$ python3 -q
>>> import numpy as np
>>> np.set_printoptions(precision=4, suppress=True, linewidth=200, legacy="1.25")
>>> def tidy(a):
...     return np.round(a, 4) + 0
... 
>>> E = np.load("dump.npy")
>>> E
array([[0, 2, 2, 0, 3, 0, 3, 1, 3, 2],
       [0, 4, 4, 0, 6, 0, 6, 2, 6, 4],
       [0, 2, 2, 0, 3, 0, 3, 1, 3, 2],
       [0, 4, 4, 0, 6, 0, 6, 2, 6, 4],
       [0, 4, 4, 0, 6, 0, 6, 2, 6, 4],
       [0, 2, 2, 0, 3, 0, 3, 1, 3, 2],
       [0, 6, 6, 0, 9, 0, 9, 3, 9, 6],
       [0, 6, 6, 0, 9, 0, 9, 3, 9, 6]])
>>> np.linalg.cond(E) > 100
True
>>> np.unique(E.round(6), axis=0).shape
(3, 10)
>>> G = E.T @ E
>>> tidy(np.linalg.eigvalsh(G)[::-1])
array([1320.,    0.,    0.,    0.,    0.,    0.,    0.,    0.,    0.,    0.])
>>> np.trace(G), (E ** 2).sum()
(1320, 1320)
>>> np.allclose(G, G.T)
True
>>> u, g = E[2], E[4]
>>> u @ g
80
>>> p = (u @ g) / (u @ u) * u
>>> (g - p) @ u
0.0
>>> tidy(np.linalg.norm(u + g) ** 2 + np.linalg.norm(u - g) ** 2)
400.0
>>> p
array([0., 4., 4., 0., 6., 0., 6., 2., 6., 4.])
>>> J = np.load("sample15.npy")
>>> J
array([[ 12,  -4,   0,  -1,   1,  -2,  -2,  -2,   3],
       [-16,   0,  -2,  -4,   1,  -1,   4,   4,  -4],
       [ -8,  -2,  -3,   4,  -2,  -5,   5,  -3,  -2],
       [  4,   0,   0,  -3,  -5,   5,  -3,   4,   1],
       [-12,  -1,  -5,  -5,   3,   1,  -5,  -3,  -3],
       [ 20,  -5,  -2,  -2,   3,   0,  -2,  -5,   5],
       [ -8,  -2,   2,  -3,   3,   1,   0,   3,  -2],
       [ -8,  -3,  -1,   3,  -3,  -5,  -3,  -3,  -2],
       [ -4,  -1,   1,   4,   2,  -3,   3,   1,  -1],
       [ -8,   2,  -2,  -4,  -2,  -4,   3,  -1,  -2],
       [  8,  -1,   0,  -4,   4,  -5,   4,   1,   2]])
>>> U, sigma, vt = np.linalg.svd(J)
>>> evecs = vt[:(sigma > 1e-8).sum()]
>>> rng = np.random.default_rng(839983)
>>> x0 = J[7] + 3 * J[9] + rng.integers(2) * np.eye(9)[0]
>>> x0
array([-31.,   3.,  -7.,  -9.,  -9., -17.,   6.,  -6.,  -8.])
>>> tidy(evecs.T @ evecs)
array([[0.9412, 0.    , 0.    , 0.    , 0.    , 0.    , 0.    , 0.    , 0.2353],
       [0.    , 1.    , 0.    , 0.    , 0.    , 0.    , 0.    , 0.    , 0.    ],
       [0.    , 0.    , 1.    , 0.    , 0.    , 0.    , 0.    , 0.    , 0.    ],
       [0.    , 0.    , 0.    , 1.    , 0.    , 0.    , 0.    , 0.    , 0.    ],
       [0.    , 0.    , 0.    , 0.    , 1.    , 0.    , 0.    , 0.    , 0.    ],
       [0.    , 0.    , 0.    , 0.    , 0.    , 1.    , 0.    , 0.    , 0.    ],
       [0.    , 0.    , 0.    , 0.    , 0.    , 0.    , 1.    , 0.    , 0.    ],
       [0.    , 0.    , 0.    , 0.    , 0.    , 0.    , 0.    , 1.    , 0.    ],
       [0.2353, 0.    , 0.    , 0.    , 0.    , 0.    , 0.    , 0.    , 0.0588]])
>>> np.linalg.matrix_rank(np.vstack([J, x0]))
9
>>> tidy(np.linalg.norm(J, axis=1))
array([13.5277, 18.0555, 12.6491, 10.0499, 15.748 , 22.2711, 10.198 , 11.7898,  7.6158, 11.0454, 11.9583])
>>> tidy(np.linalg.norm(J[1], 1)), tidy(np.linalg.norm(J[1], np.inf))
(36.0, 16.0)
>>> J[1] @ J[9]
166
>>> tidy(np.linalg.norm(J) ** 2 / np.linalg.norm(J, 2) ** 2)
1.4705
>>> tidy(np.linalg.norm(J, "nuc"))
98.3128
>>> x0 = np.array([0, 0, 2, 1, 2, 1, 2, 2, 2])
>>> h1 = np.maximum(J @ x0, 0)
>>> h1
array([ 0,  1,  0,  0,  0,  0, 10,  0, 13,  0, 13])
>>> tidy(np.tanh(J @ x0))
array([-0.9951,  0.7616, -1.    , -0.9993, -1.    , -0.9993,  1.    , -1.    ,  1.    , -1.    ,  1.    ])
>>> np.maximum(J @ (3 * x0), 0)
array([ 0,  3,  0,  0,  0,  0, 30,  0, 39,  0, 39])
>>> np.flatnonzero(h1 > 1e-9)
array([ 1,  6,  8, 10])
>>> J.T @ h1
array([-44, -46,  31, -34, 109, -95,  95,  60, -11])
>>> E.reshape(-1, 2)
array([[0, 2],
       [2, 0],
       [3, 0],
       [3, 1],
       [3, 2],
       [0, 4],
       [4, 0],
       [6, 0],
       [6, 2],
       [6, 4],
       [0, 2],
       [2, 0],
       [3, 0],
       [3, 1],
       [3, 2],
       [0, 4],
       [4, 0],
       [6, 0],
       [6, 2],
       [6, 4],
       [0, 4],
       [4, 0],
       [6, 0],
       [6, 2],
       [6, 4],
       [0, 2],
       [2, 0],
       [3, 0],
       [3, 1],
       [3, 2],
       [0, 6],
       [6, 0],
       [9, 0],
       [9, 3],
       [9, 6],
       [0, 6],
       [6, 0],
       [9, 0],
       [9, 3],
       [9, 6]])
>>> blk = E.reshape(8, 2, -1)
>>> blk.sum(axis=1)
array([[ 0,  5,  3,  3,  5],
       [ 0, 10,  6,  6, 10],
       [ 0,  5,  3,  3,  5],
       [ 0, 10,  6,  6, 10],
       [ 0, 10,  6,  6, 10],
       [ 0,  5,  3,  3,  5],
       [ 0, 15,  9,  9, 15],
       [ 0, 15,  9,  9, 15]])
>>> np.einsum("ihd,jhd->hij", blk, blk).shape
(2, 8, 8)
>>> blk.shape
(8, 2, 5)
>>> U, sigma, vt = np.linalg.svd(J)
>>> np.argmax(sigma[:-1] / (sigma[1:] + 1e-6)) + 1
8
>>> other = U[:, :8] @ np.diag(sigma[:8]) @ vt[:8]
>>> tidy(np.abs(J - other).max())
0.0
>>> tidy(np.linalg.norm(J - other) / np.linalg.norm(J))
0.0
>>> tidy(np.linalg.norm(J - other, 2)), tidy(sigma[8])
(0.0, 0.0)
>>> F = np.loadtxt("arr.csv", delimiter=",")
>>> F
array([[-2.0056, -1.0908, -1.5254, -1.433 , -0.6282,  1.5209, -1.5368,  1.4223],
       [ 1.1989,  1.078 ,  0.1151,  0.3806,  0.738 , -0.4887,  0.6244, -0.3553],
       [ 0.2648, -0.0624, -0.3315,  0.1093, -0.0498, -0.398 , -0.243 , -0.2056],
       [ 2.2619,  1.7881,  1.2346,  1.0008,  0.8971, -1.1195,  1.0651, -1.7759],
       [-2.5418, -1.535 , -1.4085, -1.361 , -0.7042,  1.719 , -1.6394,  1.5221],
       [-0.8789, -1.4337, -0.8136, -0.3091, -0.2979,  0.5005, -0.7897,  0.6715],
       [-1.2833, -1.0532, -0.4251, -0.5618, -0.8275,  0.8305, -0.6158,  1.0046],
       [ 0.8052,  0.497 ,  0.393 ,  0.3821,  0.7746, -1.0369,  1.1436, -0.8307],
       [ 2.1667,  1.7804,  1.3427,  0.9741,  1.065 , -0.6009,  1.3567, -1.3767],
       [-0.792 , -0.5497, -1.1101, -0.3999, -0.3516,  1.0941, -0.5214,  0.8309],
       [-2.0566, -1.2647, -0.6928, -1.4441, -1.38  ,  1.2939, -1.7854,  1.3099],
       [ 1.9502,  1.1539,  1.6397,  0.7444,  0.8987, -1.3774,  1.4627, -1.3897]])
>>> x0 = np.array([2, -2, 3, 3, -1, -2, -2, 3])
>>> target = F @ x0
>>> c, lr = np.zeros(8), 1 / np.linalg.norm(F, 2) ** 2
>>> for i in range(5):
...     c -= lr * F.T @ (F @ c - target)
...     if i % 1 == 0: print(i, round(np.linalg.norm(F @ c - target), 4))
... 
0 6.0044
1 5.9185
2 5.8344
3 5.752
4 5.6713
>>> tidy(c)
array([ 0.3433,  0.0626,  0.3564,  0.2574,  0.0099, -0.3545,  0.2239, -0.2415])
>>> tidy(np.linalg.cond(F))
36.8371
